% python3 -q
>>> import numpy as np
>>> np.set_printoptions(precision=2, suppress=True, linewidth=140)
>>> def rd(a):
...     return np.round(a, 2) + 0
... 
>>> rng = np.random.default_rng(31643)
>>> m1 = (rng.random((3, 3)) < 0.3) + np.eye(3)
>>> m1 /= m1.sum(axis=1, keepdims=True)
>>> print(m1)
[[0.5 0.  0.5]
 [0.  1.  0. ]
 [0.  0.5 0.5]]
>>> # a transition matrix
>>> x0 = np.array([-1, 1, 0])
>>> print(m1 @ np.ones(3))
[1. 1. 1.]
>>> print((m1 * x0).sum(axis=1))
[-0.5  1.   0.5]
>>> print(m1 @ np.eye(3)[0])
[0.5 0.  0. ]
>>> print(m1 @ (2 * x0))
[-1.  2.  1.]
>>> C2 = m1.T @ m1
>>> print(C2)
[[0.25 0.   0.25]
 [0.   1.25 0.25]
 [0.25 0.25 0.5 ]]
>>> print(np.allclose(C2, C2.T))
True
>>> print((m1 @ m1.T).shape)
(3, 3)
>>> print(rd(np.linalg.svd(m1, compute_uv=False) ** 2))
[1.33 0.59 0.08]
>>> X = np.loadtxt("a.csv", delimiter=",")
>>> print(X)
[[-1.95  3.    2.  ]
 [-1.    2.05  3.  ]
 [-2.    3.    2.05]]
>>> print(rd(np.linalg.eigvals(X).sum().real))
2.15
>>> print(rd(np.linalg.eigvals(X)))
[ 3.7   0.05 -1.6 ]
>>> print(rd(np.poly(X)))
[ 1.   -2.15 -5.79  0.29]
>>> print(rd(np.einsum("ij,ji->", X, X)))
16.21
>>> print(rd(np.linalg.det(X[::-1])))
0.29
>>> print(rd(np.linalg.det(X.T)))
-0.29
>>> print(np.kron(np.eye(2, dtype=int), X))
[[-1.95  3.    2.   -0.    0.    0.  ]
 [-1.    2.05  3.   -0.    0.    0.  ]
 [-2.    3.    2.05 -0.    0.    0.  ]
 [-0.    0.    0.   -1.95  3.    2.  ]
 [-0.    0.    0.   -1.    2.05  3.  ]
 [-0.    0.    0.   -2.    3.    2.05]]
>>> P = np.triu(np.array([[1, 1, -1], [2, -3, -1], [-2, -3, 0]]), 1) + np.eye(3)
>>> A2 = P @ X @ np.linalg.inv(P)
>>> print(rd(A2))
[[-0.95  3.    5.  ]
 [ 1.   -1.95  0.  ]
 [-2.    5.    5.05]]
>>> print(rd(np.trace(A2)), rd(np.trace(X)))
2.15 2.15
>>> print(rd(np.poly(A2)))
[ 1.   -2.15 -5.79  0.29]
>>> print(rd(np.linalg.det(A2)))
-0.29
>>> print(np.linalg.cond(X) > 100)
True
>>> print([round(float(x), 2) for x in np.linalg.svd(X, compute_uv=False)[:3]])
[6.82, 1.31, 0.03]
>>> print(np.linalg.matrix_rank(X, rtol=0.1))
2
>>> print(np.argsort(-np.linalg.norm(X, axis=0).round(6), kind="stable")[:3])
[1 2 0]
>>> print(round(np.log10(np.linalg.cond(X))))
2
>>> E = np.load("sample18.npy")
>>> print(E)
[[1.   0.7  0.49 0.34]
 [0.7  1.   0.7  0.49]
 [0.49 0.7  1.   0.7 ]
 [0.34 0.49 0.7  1.  ]]
>>> ev, evecs = np.linalg.eigh(E)
>>> x0 = np.array([3, 3, 0, 3])
>>> print(rd(evecs * np.abs(ev) @ evecs.T))
[[1.   0.7  0.49 0.34]
 [0.7  1.   0.7  0.49]
 [0.49 0.7  1.   0.7 ]
 [0.34 0.49 0.7  1.  ]]
>>> print(rd(evecs * np.maximum(ev, 0) @ evecs.T))
[[1.   0.7  0.49 0.34]
 [0.7  1.   0.7  0.49]
 [0.49 0.7  1.   0.7 ]
 [0.34 0.49 0.7  1.  ]]
>>> print((np.sign(evecs[:, -1].round(6)) == np.sign(evecs[0, -1].round(6))).astype(int))
[1 1 1 1]
>>> x0 = np.ones(4)
>>> for _ in range(7):
...     x0 = E @ x0
...     x0 /= np.linalg.norm(x0)
...     print(round(x0 @ E @ x0, 2))
... 
2.72
2.72
2.72
2.72
2.72
2.72
2.72
>>> print(rd(np.linalg.eigvalsh(E)[-1]))
2.72
>>> print(rd(x0))
[0.46 0.54 0.54 0.46]
>>> print(rd(np.abs(np.linalg.eigvals(E)).max()))
2.72
>>> print((E + E.T) / 2)
[[1.   0.7  0.49 0.34]
 [0.7  1.   0.7  0.49]
 [0.49 0.7  1.   0.7 ]
 [0.34 0.49 0.7  1.  ]]
>>> print(rd(np.linalg.matrix_power(E, 2)))
[[1.85 1.91 1.71 1.37]
 [1.91 2.22 2.09 1.71]
 [1.71 2.09 2.22 1.91]
 [1.37 1.71 1.91 1.85]]
>>> P = np.triu(np.array([[2, 1, 1, 0], [1, 2, 0, 2], [2, 1, 0, 0], [0, 1, 1, 0]]), 1) + np.eye(4)
>>> A2 = P @ E @ np.linalg.inv(P)
>>> print(rd(np.linalg.det(A2)))
0.13
>>> print(np.linalg.matrix_rank(A2))
4
>>> feats = np.load("m.npy")
>>> print(feats)
[[-0.27  0.03  0.09]
 [-0.54 -0.52 -0.98]
 [-1.    0.43  0.91]
 [ 1.   -0.4  -0.85]
 [-0.99  0.17  0.37]
 [ 0.59 -0.19 -0.6 ]
 [ 0.18  0.01  0.06]
 [-0.12  0.49  0.97]
 [-0.04 -0.56 -0.99]
 [-0.8  -0.36 -0.93]
 [ 0.36 -0.71 -1.  ]
 [ 0.22  0.24  0.76]
 [-0.83  0.07  0.15]
 [ 0.98 -0.23 -0.58]
 [ 0.54 -0.24 -0.72]
 [-0.72 -0.05 -0.29]
 [ 0.18  0.4   0.94]
 [-0.89 -0.17 -0.69]
 [-0.83 -0.02 -0.21]
 [ 0.94 -0.42 -0.92]]
>>> C2 = np.cov(feats, rowvar=False)
>>> print(np.argwhere(np.triu(np.abs(np.corrcoef(feats.T)) > 0.8, 1)))
[[1 2]]
>>> print(rd(np.polyfit(feats[:, 1], feats[:, 2], 1)))
[ 2.01 -0.02]
>>> print(C2.shape)
(3, 3)
>>> print(rd(C2))
[[ 0.48 -0.08 -0.14]
 [-0.08  0.12  0.23]
 [-0.14  0.23  0.5 ]]
>>> ev, evecs = np.linalg.eig(E)
>>> print(rd(np.sort(np.linalg.eigvals(E @ E))))
[0.04 0.1  0.57 7.42]
>>> print(rd(np.sort(np.linalg.eigvals(E.T))))
[0.2  0.32 0.76 2.72]
>>> mat = np.load("case6.npy")
>>> print(mat)
[[ 0 -1 -1]
 [ 0  0  9]
 [ 0 -7  0]]
>>> lab = rng.permutation(3)
>>> print(lab)
[0 2 1]
>>> A2 = mat[lab][:, lab]
>>> print(np.diag(A2))
[0 0 0]
>>> print(rd(np.linalg.det(A2)), rd(np.linalg.det(mat[lab])))
0.0 0.0
>>> print(np.allclose(A2, mat))
False
>>> print(rd(np.sort(np.abs(np.linalg.eigvals(A2)))))
[0.   7.94 7.94]
>>> print(np.trace(A2))
0
>>> U, sig, VT = np.linalg.svd(mat)
>>> evecs = VT[:(sig > 1e-8).sum()]
>>> x0 = mat[1] + 5 * mat[2] + rng.integers(2) * np.eye(3)[0]
>>> print(x0)
[  0. -35.   9.]
>>> print(rd(evecs.T @ evecs))
[[0. 0. 0.]
 [0. 1. 0.]
 [0. 0. 1.]]
>>> print(rd(np.diag(evecs.T @ evecs)))
[0. 1. 1.]
>>> print(np.allclose(evecs.T @ evecs @ x0, x0))
True
>>> print(rd(np.linalg.norm(x0 - evecs.T @ evecs @ x0)))
0.0
>>> print(np.linalg.matrix_rank(np.vstack([mat, x0])))
2
>>> rk = np.linalg.matrix_rank(mat)
>>> print(rk)
2
>>> ns = np.linalg.svd(mat)[2][rk:].T
>>> print(ns[:, 0] / ns[np.abs(ns[:, 0]).round(6).argmax(), 0])
[1. 0. 0.]
>>> print(ns @ ns.T)
[[1. 0. 0.]
 [0. 0. 0.]
 [0. 0. 0.]]
>>> print([int(np.linalg.matrix_rank(np.delete(mat, i, axis=0))) for i in range(3)])
[2, 2, 2]
>>> print(ns.shape)
(3, 1)
>>> print([int(np.linalg.matrix_rank(mat[:, :j + 1])) for j in range(3)])
[0, 1, 2]
>>> print(mat @ ns)
[[0.]
 [0.]
 [0.]]
>>> K = np.load("arr.npy")
>>> print(K)
[[ 1  1 -1 -1  1  1 -1 -1]
 [ 1 -1  1 -1  1 -1  1 -1]
 [ 1  1  1  1  1  1  1  1]
 [ 1 -1 -1  1  1 -1 -1  1]]
>>> # column 4 repeats column 0
>>> w1 = np.array([[2, 1, 2, 1, 2],
...     [2, 2, 1, 2, 0],
...     [0, 2, 0, 0, 2],
...     [2, 1, 0, 1, 0],
...     [1, 0, 1, 0, 2],
...     [2, 1, 1, 0, 0],
...     [2, 0, 1, 0, 2],
...     [2, 0, 1, 0, 1]])
>>> b = np.array([2, 0, 1, 2, -3])
>>> act = np.maximum(K @ w1 + b, 0)
>>> print((act > 0).mean(axis=0))
[0.75 0.5  1.   0.75 0.5 ]
>>> print((act > 0).astype(int))
[[1 1 1 1 0]
 [0 0 1 0 1]
 [1 1 1 1 1]
 [1 0 1 1 0]]
>>> print(np.linalg.matrix_rank(act))
4
>>> Z = np.array([[-5, -4, 2], [1, 3, 0], [5, 4, 4], [-1, 4, -5], [-1, 3, 0]])
>>> print(act @ Z)
[[  2  23   2]
 [  6  20   8]
 [-40  35  32]
 [ -7   4   4]]
>>> print((act @ Z).round(6).argmax(axis=1))
[1 1 1 1]
>>> print(w1 @ Z)
[[ -2  13   7]
 [ -5  10  -2]
 [  0  12   0]
 [-10  -1  -1]
 [ -2   6   6]
 [ -4  -1   8]
 [ -7   2   8]
 [ -6  -1   8]]
>>> A2 = K[0, 0] * K[1:] - np.outer(K[1:, 0], K[0])
>>> print(A2)
[[ 0 -2  2  0  0 -2  2  0]
 [ 0  0  2  2  0  0  2  2]
 [ 0 -2  0  2  0 -2  0  2]]
>>> print(np.flatnonzero(~A2.round(6).any(axis=1)))
[]
>>> print(np.linalg.matrix_rank(A2), np.linalg.matrix_rank(K))
3 4
>>> A2 = np.linalg.inv(m1)
>>> print(rd(np.linalg.det(m1) * A2))
[[ 0.5   0.25 -0.5 ]
 [ 0.    0.25  0.  ]
 [ 0.   -0.25  0.5 ]]
>>> print(rd(np.linalg.inv(A2)))
[[0.5 0.  0.5]
 [0.  1.  0. ]
 [0.  0.5 0.5]]
>>> print(A2)
[[ 2.  1. -2.]
 [ 0.  1.  0.]
 [ 0. -1.  2.]]
>>> M = np.load("test12.npy")
>>> print(M)
[[0 0 0 0]
 [0 0 1 1]
 [0 1 0 1]
 [0 1 1 0]]
>>> # looks like rank 3
>>> print(np.unique(M.round(6), axis=0).shape)
(4, 4)
>>> print(np.abs(np.diag(np.linalg.qr(M)[1])) > 1e-9)
[False  True  True  True]
>>> print(np.linalg.lstsq(M[:-1].T, M[-1])[2])
2
>>> print(rd(np.linalg.det(M)))
0.0
>>> print(np.flatnonzero(np.linalg.matrix_power((M != 0) + (M.T != 0) + np.eye(4), 4)[0]))
[0]
>>> print(M @ M)
[[0 0 0 0]
 [0 2 1 1]
 [0 1 2 1]
 [0 1 1 2]]
>>> W0 = np.loadtxt("layer4.csv", delimiter=",")
>>> print(W0)
[[-0.28  1.98 -0.63]
 [-1.46 -1.91  0.18]
 [-0.66  0.92  0.56]]
>>> Q, evecs = np.linalg.qr(W0[:, :1])[0], np.linalg.qr(W0[:, 1:])[0]
>>> sig = np.linalg.svd(Q.T @ evecs, compute_uv=False)
>>> print(rd(np.linalg.norm(Q @ Q.T - evecs @ evecs.T, 2)))
1.0
>>> print(rd(sig))
[0.4]
>>> x0 = np.array([1, -5, 2])
>>> target = W0 @ x0
>>> b, lr = np.zeros(3), 1 / np.linalg.norm(W0, 2) ** 2
>>> for i in range(30):
...     b -= lr * W0.T @ (W0 @ b - target)
...     if i % 10 == 0: print(i, round(np.linalg.norm(W0 @ b - target), 2))
... 
0 2.61
10 0.59
20 0.3
>>> print(rd(np.linalg.cond(W0)))
3.99
>>> lab = rng.permutation(3)
>>> A2 = W0[:, lab] * rng.choice([-1, 1], 3)
>>> print(A2)
[[ 1.98 -0.28 -0.63]
 [-1.91 -1.46  0.18]
 [ 0.92 -0.66  0.56]]
>>> U, _, VT = np.linalg.svd(W0.T @ A2)
>>> print(rd(U @ VT))
[[0. 1. 0.]
 [1. 0. 0.]
 [0. 0. 1.]]
>>> C2 = A2.T @ A2
>>> print(rd(C2))
[[ 8.41  1.63 -1.08]
 [ 1.63  2.65 -0.46]
 [-1.08 -0.46  0.74]]
>>> print(rd(np.diag(C2)))
[8.41 2.65 0.74]
>>> print(np.allclose(C2, C2.T))
True
>>> print(rd(np.linalg.svd(A2, compute_uv=False) ** 2))
[9.   2.24 0.56]
